$ python -q
>>> import numpy as np
>>> import numpy.linalg as la
>>> np.set_printoptions(precision=4, suppress=True, linewidth=140, legacy="1.25")
>>> rnd = lambda a: np.round(a, 4) + 0
>>> rng = np.random.default_rng(19)
>>> z = rng.integers(0, 3, 7)
>>> A = (z[:, None] == z) * 3 + np.eye(7)
>>> A
array([[4., 3., 3., 0., 3., 0., 0.],
       [3., 4., 3., 0., 3., 0., 0.],
       [3., 3., 4., 0., 3., 0., 0.],
       [0., 0., 0., 4., 0., 0., 3.],
       [3., 3., 3., 0., 4., 0., 0.],
       [0., 0., 0., 0., 0., 4., 0.],
       [0., 0., 0., 3., 0., 0., 4.]])
>>> x0 = np.ones(7)
>>> for _ in range(5):
...     x0 = A @ x0
...     x0 /= la.norm(x0)
...     print(round(x0 @ A @ x0, 4))
... 
12.0734
12.7392
12.9259
12.9787
12.9938
>>> rnd(x0)
array([0.4997, 0.4997, 0.4997, 0.0226, 0.4997, 0.0014, 0.0226])
>>> rnd(la.eigvalsh(A)[-1])
13.0
>>> Lm = la.cholesky(A)
>>> A / np.sqrt(np.outer(np.diag(A), np.diag(A)))
array([[1.  , 0.75, 0.75, 0.  , 0.75, 0.  , 0.  ],
       [0.75, 1.  , 0.75, 0.  , 0.75, 0.  , 0.  ],
       [0.75, 0.75, 1.  , 0.  , 0.75, 0.  , 0.  ],
       [0.  , 0.  , 0.  , 1.  , 0.  , 0.  , 0.75],
       [0.75, 0.75, 0.75, 0.  , 1.  , 0.  , 0.  ],
       [0.  , 0.  , 0.  , 0.  , 0.  , 1.  , 0.  ],
       [0.  , 0.  , 0.  , 0.75, 0.  , 0.  , 1.  ]])
>>> la.eigvalsh(A).min() > 0
True
>>> Lm @ Lm.T
array([[4., 3., 3., 0., 3., 0., 0.],
       [3., 4., 3., 0., 3., 0., 0.],
       [3., 3., 4., 0., 3., 0., 0.],
       [0., 0., 0., 4., 0., 0., 3.],
       [3., 3., 3., 0., 4., 0., 0.],
       [0., 0., 0., 0., 0., 4., 0.],
       [0., 0., 0., 3., 0., 0., 4.]])
>>> B = A / np.sqrt((A ** 2).mean(axis=1, keepdims=True))
>>> rnd(B[1])
array([1.2104, 1.6139, 1.2104, 0.    , 1.2104, 0.    , 0.    ])
>>> B = la.inv(A)
>>> rnd(la.det(A) * B)
array([[ 280.,  -84.,  -84.,    0.,  -84.,    0.,    0.],
       [ -84.,  280.,  -84.,    0.,  -84.,    0.,    0.],
       [ -84.,  -84.,  280.,    0.,  -84.,    0.,    0.],
       [   0.,    0.,    0.,  208.,    0.,    0., -156.],
       [ -84.,  -84.,  -84.,    0.,  280.,    0.,    0.],
       [   0.,    0.,    0.,    0.,    0.,   91.,    0.],
       [   0.,    0.,    0., -156.,    0.,    0.,  208.]])
>>> rnd(la.slogdet(A)[0])
1.0
>>> rnd(B)
array([[ 0.7692, -0.2308, -0.2308,  0.    , -0.2308,  0.    ,  0.    ],
       [-0.2308,  0.7692, -0.2308,  0.    , -0.2308,  0.    ,  0.    ],
       [-0.2308, -0.2308,  0.7692,  0.    , -0.2308,  0.    ,  0.    ],
       [ 0.    ,  0.    ,  0.    ,  0.5714,  0.    ,  0.    , -0.4286],
       [-0.2308, -0.2308, -0.2308,  0.    ,  0.7692,  0.    ,  0.    ],
       [ 0.    ,  0.    ,  0.    ,  0.    ,  0.    ,  0.25  ,  0.    ],
       [ 0.    ,  0.    ,  0.    , -0.4286,  0.    ,  0.    ,  0.5714]])
>>> np.allclose(B, A.T)
False
>>> rnd(la.inv(B))
array([[4., 3., 3., 0., 3., 0., 0.],
       [3., 4., 3., 0., 3., 0., 0.],
       [3., 3., 4., 0., 3., 0., 0.],
       [0., 0., 0., 4., 0., 0., 3.],
       [3., 3., 3., 0., 4., 0., 0.],
       [0., 0., 0., 0., 0., 4., 0.],
       [0., 0., 0., 3., 0., 0., 4.]])
